$ python3 -q
>>> import numpy as np
>>> from numpy import linalg as LA
>>> np.set_printoptions(precision=3, suppress=True, linewidth=140, floatmode="fixed")
>>> mat = np.load("data.npy")
>>> mat
array([[-0.437, -0.287, -0.303, -0.463, -0.039,  0.633, -0.136],
       [-0.500, -0.288,  0.243,  0.644, -0.352,  0.033, -0.262],
       [ 0.250,  0.341, -0.160,  0.266, -0.530,  0.506,  0.433],
       [ 0.187, -0.503, -0.225, -0.276, -0.629, -0.425,  0.100],
       [-0.562,  0.048,  0.199, -0.144,  0.050, -0.212,  0.757],
       [ 0.062, -0.392, -0.620,  0.451,  0.413, -0.015,  0.289],
       [ 0.375, -0.556,  0.591, -0.013,  0.159,  0.342,  0.242]])
>>> out = LA.invert(mat)
Traceback (most recent call last):
  File "<python-input-5>", line 1, in <module>
    out = LA.invert(mat)
          ^^^^^^^^^
AttributeError: module 'numpy.linalg' has no attribute 'invert'
>>> out = LA.inv(mat)
>>> np.round(LA.cond(mat), 3)
np.float64(1.0)
>>> out
array([[-0.438, -0.500,  0.250,  0.187, -0.562,  0.063,  0.375],
       [-0.287, -0.288,  0.341, -0.503,  0.048, -0.392, -0.556],
       [-0.303,  0.243, -0.160, -0.225,  0.199, -0.620,  0.591],
       [-0.463,  0.644,  0.266, -0.276, -0.144,  0.451, -0.013],
       [-0.039, -0.352, -0.530, -0.629,  0.050,  0.413,  0.159],
       [ 0.633,  0.033,  0.506, -0.425, -0.212, -0.015,  0.342],
       [-0.136, -0.262,  0.433,  0.100,  0.757,  0.289,  0.242]])
>>> round(LA.det(mat) * LA.det(out), 3)
np.float64(1.0)
>>> (np.abs(out) > 1e-9).astype(int)
array([[1, 1, 1, 1, 1, 1, 1],
       [1, 1, 1, 1, 1, 1, 1],
       [1, 1, 1, 1, 1, 1, 1],
       [1, 1, 1, 1, 1, 1, 1],
       [1, 1, 1, 1, 1, 1, 1],
       [1, 1, 1, 1, 1, 1, 1],
       [1, 1, 1, 1, 1, 1, 1]])
>>> np.round(mat @ out, 3) + 0
array([[1.000, 0.000, 0.000, 0.000, 0.000, 0.000, 0.000],
       [0.000, 1.000, 0.000, 0.000, 0.000, 0.000, 0.000],
       [0.000, 0.000, 1.000, 0.000, 0.000, 0.000, 0.000],
       [0.000, 0.000, 0.000, 1.000, 0.000, 0.000, 0.000],
       [0.000, 0.000, 0.000, 0.000, 1.000, 0.000, 0.000],
       [0.000, 0.000, 0.000, 0.000, 0.000, 1.000, 0.000],
       [0.000, 0.000, 0.000, 0.000, 0.000, 0.000, 1.000]])
>>> LA.det(mat) * out
array([[-0.438, -0.500,  0.250,  0.188, -0.563,  0.063,  0.375],
       [-0.287, -0.288,  0.341, -0.503,  0.048, -0.392, -0.556],
       [-0.303,  0.243, -0.160, -0.225,  0.199, -0.620,  0.591],
       [-0.463,  0.644,  0.266, -0.276, -0.144,  0.451, -0.013],
       [-0.039, -0.352, -0.530, -0.629,  0.050,  0.413,  0.159],
       [ 0.633,  0.033,  0.506, -0.425, -0.212, -0.015,  0.342],
       [-0.136, -0.262,  0.433,  0.100,  0.757,  0.289,  0.242]])
>>> round(float(LA.slogdet(mat)[0]), 3)
1.0
>>> LA.inv(out)
array([[-0.437, -0.287, -0.303, -0.463, -0.039,  0.633, -0.136],
       [-0.500, -0.288,  0.243,  0.644, -0.352,  0.033, -0.262],
       [ 0.250,  0.341, -0.160,  0.266, -0.530,  0.506,  0.433],
       [ 0.187, -0.503, -0.225, -0.276, -0.629, -0.425,  0.100],
       [-0.563,  0.048,  0.199, -0.144,  0.050, -0.212,  0.757],
       [ 0.062, -0.392, -0.620,  0.451,  0.413, -0.015,  0.289],
       [ 0.375, -0.556,  0.591, -0.013,  0.159,  0.342,  0.242]])
>>> LA.norm(out, axis=0)
array([1.000, 1.000, 1.000, 1.000, 1.000, 1.000, 1.000])
>>> np.round(out @ out.T, 3) + 0
array([[1.000, 0.000, 0.000, 0.000, 0.000, 0.000, 0.000],
       [0.000, 1.000, 0.000, 0.000, 0.000, 0.000, 0.000],
       [0.000, 0.000, 1.000, 0.000, 0.000, 0.000, 0.000],
       [0.000, 0.000, 0.000, 1.000, 0.000, 0.000, 0.000],
       [0.000, 0.000, 0.000, 0.000, 1.000, 0.000, 0.000],
       [0.000, 0.000, 0.000, 0.000, 0.000, 1.000, 0.000],
       [0.000, 0.000, 0.000, 0.000, 0.000, 0.000, 1.000]])
>>> round(out[:, 2] @ out[:, 1], 3)
np.float64(0.0)
